$ ipython --no-banner

In [1]: import numpy as np

In [2]: np.set_printoptions(suppress=True, linewidth=160)

In [3]: X = np.load("test5.npy")

In [4]: print(X)
[[ 0.35 -0.97 -0.51 -0.96  1.07 -1.55]
 [-0.4   1.98  1.28  0.4  -1.92  2.12]
 [-0.45  1.09  0.53  1.36 -1.25  1.93]
 [ 0.05 -0.41 -0.29  0.08  0.37 -0.33]
 [-0.1  -0.88 -0.78  1.2   0.62 -0.02]]

In [5]: rk = np.linalg.matrix_rank(X)

In [6]: print(rk)
2

In [7]: null = np.linalg.svd(X)[2][rk:].T

In [8]: print([int(np.linalg.matrix_rank(X[:, :j + 1])) for j in range(6)])
[1, 2, 2, 2, 2, 2]

In [9]: print([int(np.linalg.matrix_rank(X[:i])) for i in range(1, len(X) + 1)])
[1, 2, 2, 2, 2]

In [10]: print(np.linalg.matrix_rank(X.T @ X), np.linalg.matrix_rank(X @ X.T))
2 2

In [11]: data = np.array([[2.88, -4.31, -2.85],
    ...:     [-0.9, 1.44, 1.03],
    ...:     [-1.78, 2.64, 1.85],
    ...:     [2.02, -3.02, -2.07],
    ...:     [-0.29, 0.48, 0.4],
    ...:     [0.27, -0.51, -0.41],
    ...:     [-0.65, 1.01, 0.7],
    ...:     [0.92, -1.2, -0.96],
    ...:     [-2.62, 4.03, 2.61],
    ...:     [1.28, -1.88, -1.24],
    ...:     [-1.06, 1.66, 1.13],
    ...:     [-2.66, 4.01, 2.7],
    ...:     [-1.9, 3.03, 1.98],
    ...:     [-0.24, 0.43, 0.18],
    ...:     [2.05, -3.06, -2.03],
    ...:     [1.64, -2.52, -1.6]])

In [12]: x0 = np.array([-2, 2, -3])

In [13]: rhs = data @ x0

In [14]: coef, lr = np.zeros(3), 1 / np.linalg.norm(data, 2) ** 2

In [15]: for i in range(20):
    ...:     coef -= lr * data.T @ (data @ coef - rhs)
    ...:     if i % 5 == 0: print(i, round(np.linalg.norm(data @ coef - rhs), 2))
    ...: 
0 0.9
5 0.9
10 0.89
15 0.89

In [16]: print(coef.round(2))
[-0.47  0.71  0.45]

In [17]: print(round(float(np.linalg.cond(data)), 2))
82.46

In [18]: print(np.round(np.linalg.norm(data, 2) / np.linalg.norm(data), 2))
1.0

In [19]: print(np.round(np.abs(np.linalg.svd(data)[2][-1]), 2))
[0.88 0.38 0.3 ]

In [20]: print(round(np.log10(np.linalg.cond(data))))
2
